% ipython --no-banner

In [1]: import numpy as np

In [2]: from numpy import linalg as LA

In [3]: np.set_printoptions(precision=1, suppress=True, linewidth=120)

In [4]: basis = np.array([[2, 3, 1, 2, 1, 1],
   ...:     [0, 2, 2, 1, 0, 2],
   ...:     [0, 0, 1, 3, 1, 2],
   ...:     [2, 1, 2, 0, 2, 3],
   ...:     [1, 3, 0, 2, 0, 2],
   ...:     [1, 1, 1, 0, 0, 2]])

In [5]: rng = np.random.default_rng(9133)

In [6]: W0 = (rng.random((32, 6)) < 0.25) @ basis

In [7]: W0
Out[7]: 
array([[1, 1, 2, 3, 1, 4],
       [0, 0, 0, 0, 0, 0],
       [6, 8, 4, 4, 3, 8],
       [3, 8, 3, 5, 1, 5],
       [1, 3, 0, 2, 0, 2],
       [0, 0, 0, 0, 0, 0],
       [2, 6, 3, 3, 0, 6],
       [2, 3, 1, 2, 1, 1],
       [0, 2, 2, 1, 0, 2],
       [2, 1, 2, 0, 2, 3],
       [3, 6, 5, 6, 3, 9],
       [1, 3, 0, 2, 0, 2],
       [0, 0, 0, 0, 0, 0],
       [2, 1, 2, 0, 2, 3],
       [0, 0, 0, 0, 0, 0],
       [2, 6, 4, 6, 1, 8],
       [0, 0, 1, 3, 1, 2],
       [0, 2, 2, 1, 0, 2],
       [0, 0, 1, 3, 1, 2],
       [1, 1, 2, 3, 1, 4],
       [0, 0, 0, 0, 0, 0],
       [0, 0, 1, 3, 1, 2],
       [2, 1, 3, 3, 3, 5],
       [4, 6, 5, 3, 3, 6],
       [0, 2, 2, 1, 0, 2],
       [0, 0, 0, 0, 0, 0],
       [2, 1, 2, 0, 2, 3],
       [3, 6, 4, 3, 1, 5],
       [3, 6, 2, 7, 2, 5],
       [2, 1, 2, 0, 2, 3],
       [2, 5, 3, 3, 1, 3],
       [2, 1, 2, 0, 2, 3]])

In [8]: # row 5 repeats row 1

In [9]: np.count_nonzero(W0)
Out[9]: np.int64(134)

In [10]: W0.mean(axis=0)
Out[10]: array([1.4, 2.5, 1.9, 2.1, 1.1, 3.1])

In [11]: LA.svd(W0, compute_uv=False)
Out[11]: array([37.7,  8.2,  7.3,  4.4,  2.8,  0.9])

In [12]: round(float(LA.norm(W0)), 1)
Out[12]: 39.6

In [13]: G = np.cov(W0, rowvar=False)

In [14]: G.shape
Out[14]: (6, 6)

In [15]: G
Out[15]: 
array([[2.1, 3.1, 1.7, 1.5, 1.2, 2.8],
       [3.1, 7. , 2.9, 3.9, 1. , 5.1],
       [1.7, 2.9, 2.2, 1.8, 1.1, 3.3],
       [1.5, 3.9, 1.8, 4.1, 0.8, 3.8],
       [1.2, 1. , 1.1, 0.8, 1.1, 1.7],
       [2.8, 5.1, 3.3, 3.8, 1.7, 6. ]])

In [16]: np.argsort(-W0.std(axis=0).round(6), kind="stable")
Out[16]: array([1, 5, 3, 2, 0, 4])

In [17]: np.corrcoef(W0.T)
Out[17]: 
array([[1. , 0.8, 0.8, 0.5, 0.8, 0.8],
       [0.8, 1. , 0.7, 0.7, 0.4, 0.8],
       [0.8, 0.7, 1. , 0.6, 0.7, 0.9],
       [0.5, 0.7, 0.6, 1. , 0.4, 0.8],
       [0.8, 0.4, 0.7, 0.4, 1. , 0.7],
       [0.8, 0.8, 0.9, 0.8, 0.7, 1. ]])

In [18]: basis = np.array([[0.0, -1.8, -0.2, 0.0]])

In [19]: arr = np.array([[-2],
    ...:     [-1],
    ...:     [-1],
    ...:     [-1],
    ...:     [-1],
    ...:     [-3],
    ...:     [-2],
    ...:     [-2],
    ...:     [-1],
    ...:     [0],
    ...:     [1],
    ...:     [0],
    ...:     [-1],
    ...:     [3],
    ...:     [-3],
    ...:     [3],
    ...:     [-1],
    ...:     [3],
    ...:     [0],
    ...:     [2],
    ...:     [0],
    ...:     [1],
    ...:     [3],
    ...:     [2],
    ...:     [3],
    ...:     [3]]) @ basis + 0.1 * rng.normal(size=(26, 4))

In [20]: arr.round(1) + 0
Out[20]: 
array([[-0.1,  3.5,  0.4, -0.1],
       [ 0. ,  1.8,  0.2, -0.1],
       [ 0. ,  1.7,  0.4,  0. ],
       [-0.1,  1.9,  0.3, -0.1],
       [-0.1,  1.7,  0.2,  0.1],
       [ 0.2,  5.3,  0.6,  0. ],
       [ 0.1,  3.6,  0.3,  0. ],
       [-0.1,  3.7,  0.3,  0. ],
       [ 0. ,  2. ,  0.1,  0.2],
       [-0.2, -0.1,  0. ,  0.2],
       [ 0.1, -1.8, -0.2, -0.1],
       [ 0. ,  0. ,  0.1,  0. ],
       [ 0.1,  1.8,  0.2,  0.1],
       [ 0. , -5.4, -0.5, -0.1],
       [ 0. ,  5.5,  0.7, -0.2],
       [-0.1, -5.4, -0.7,  0.1],
       [ 0. ,  1.8,  0.3,  0.1],
       [ 0.1, -5.3, -0.6,  0. ],
       [ 0. , -0.1,  0. , -0.1],
       [-0.2, -3.5, -0.2,  0. ],
       [ 0. ,  0. ,  0. , -0.1],
       [ 0. , -1.8, -0.2,  0. ],
       [ 0. , -5.3, -0.6,  0.1],
       [ 0.1, -3.6, -0.5,  0. ],
       [ 0.1, -5.4, -0.5,  0. ],
       [-0.1, -5.6, -0.6,  0. ]])

In [21]: LA.matrix_rank(arr, rtol=0.1)
Out[21]: np.int64(1)

In [22]: LA.cond(arr) > 100
Out[22]: np.False_

In [23]: [round(float(x), 1) for x in LA.svd(arr, compute_uv=False)[:3]]
Out[23]: [18.3, 0.5, 0.5]

In [24]: np.abs(LA.svd(arr)[2][-1])
Out[24]: array([0.5, 0.1, 0.7, 0.4])

In [25]: lab = arr[:, 2] > np.median(arr[:, 2])

In [26]: f = arr[lab].mean(axis=0) - arr[~lab].mean(axis=0)

In [27]: ((arr - arr.mean(axis=0)) @ f > 0).astype(int)
Out[27]: array([1, 1, 1, 1, 1, 1, 1, 1, 1, 1, 0, 1, 1, 0, 1, 0, 1, 0, 1, 0, 1, 0, 0, 0, 0, 0])

In [28]: vec = np.array([2, 2, 0, 0])

In [29]: y = arr @ vec

In [30]: np.round(LA.pinv(arr) @ arr, 1) + 0
Out[30]: 
array([[1., 0., 0., 0.],
       [0., 1., 0., 0.],
       [0., 0., 1., 0.],
       [0., 0., 0., 1.]])

In [31]: np.round(LA.lstsq(arr, y)[0], 1) + 0
Out[31]: array([2., 2., 0., 0.])

In [32]: y = y + 0.3 * rng.normal(size=26)

In [33]: y
Out[33]: 
array([  6.6,   2.9,   3. ,   3.4,   3.3,  11.1,   7.5,   6.9,   3.8,  -1. ,  -3.6,   0.9,   3.3, -10.4,  10.8, -11.7,
         3.9, -10.5,   0.1,  -7.4,   0.1,  -3.3, -10.4,  -6.6, -10.9, -11.4])

In [34]: beta, *_ = LA.lstsq(arr, y)

In [35]: np.round(LA.norm(y - arr @ beta), 1)
Out[35]: np.float64(1.9)

In [36]: beta.round()
Out[36]: array([ 2.,  2.,  1., -0.])

In [37]: beta
Out[37]: array([ 2.4,  1.9,  0.5, -0.4])

In [38]: [round(float(LA.norm(LA.solve(arr.T @ arr + lam * np.eye(4), arr.T @ y))), 2) for lam in (0, 1, 10, 100)]
Out[38]: [3.15, 2.02, 1.92, 1.52]

In [39]: O, vecs = LA.qr(arr[:, :2])[0], LA.qr(arr[:, 2:])[0]

In [40]: s = LA.svd(O.T @ vecs, compute_uv=False)

In [41]: s
Out[41]: array([1. , 0.2])

In [42]: (s > 0.9).sum()
Out[42]: np.int64(1)

In [43]: np.degrees(np.arccos(s.clip(0, 1)))
Out[43]: array([11.4, 80.7])

In [44]: round(float(LA.norm(O @ O.T - vecs @ vecs.T, 2)), 1)
Out[44]: 1.0

In [45]: U, s, VT = LA.svd(arr)

In [46]: np.argmax(s[:-1] / (s[1:] + 1e-6)) + 1
Out[46]: np.int64(1)

In [47]: out = U[:, :1] @ np.diag(s[:1]) @ VT[:1]

In [48]: round(float(np.abs(arr - out).max()), 1)
Out[48]: 0.2

In [49]: LA.matrix_rank(out)
Out[49]: np.int64(1)

In [50]: A = np.load("w.npy")

In [51]: A
Out[51]: 
array([[ 0,  0,  1, -2,  1],
       [ 0,  0,  0,  2, -2],
       [-1,  0,  0,  1, -1],
       [ 2, -2, -1,  0, -2],
       [-1,  2,  1,  2,  0]])

In [52]: proj = np.triu(np.array([[0, -2, -1, -1, -1],
    ...:     [-1, 2, 0, 1, 2],
    ...:     [1, -2, -1, 2, -1],
    ...:     [-1, -1, 1, -2, 2],
    ...:     [2, 2, -2, 2, 0]]), 1) + np.eye(5)

In [53]: out = proj @ A @ LA.inv(proj)

In [54]: round(float(LA.det(out)), 1)
Out[54]: 0.0

In [55]: out
Out[55]: 
array([[  0.,   0.,   1., -11.,  31.],
       [  0.,   2.,   1.,   2., -11.],
       [  4.,   2.,   1.,  -1.,  -2.],
       [  0.,   2.,   1.,   0.,  -5.],
       [ -1.,   0.,   0.,   1.,  -3.]])
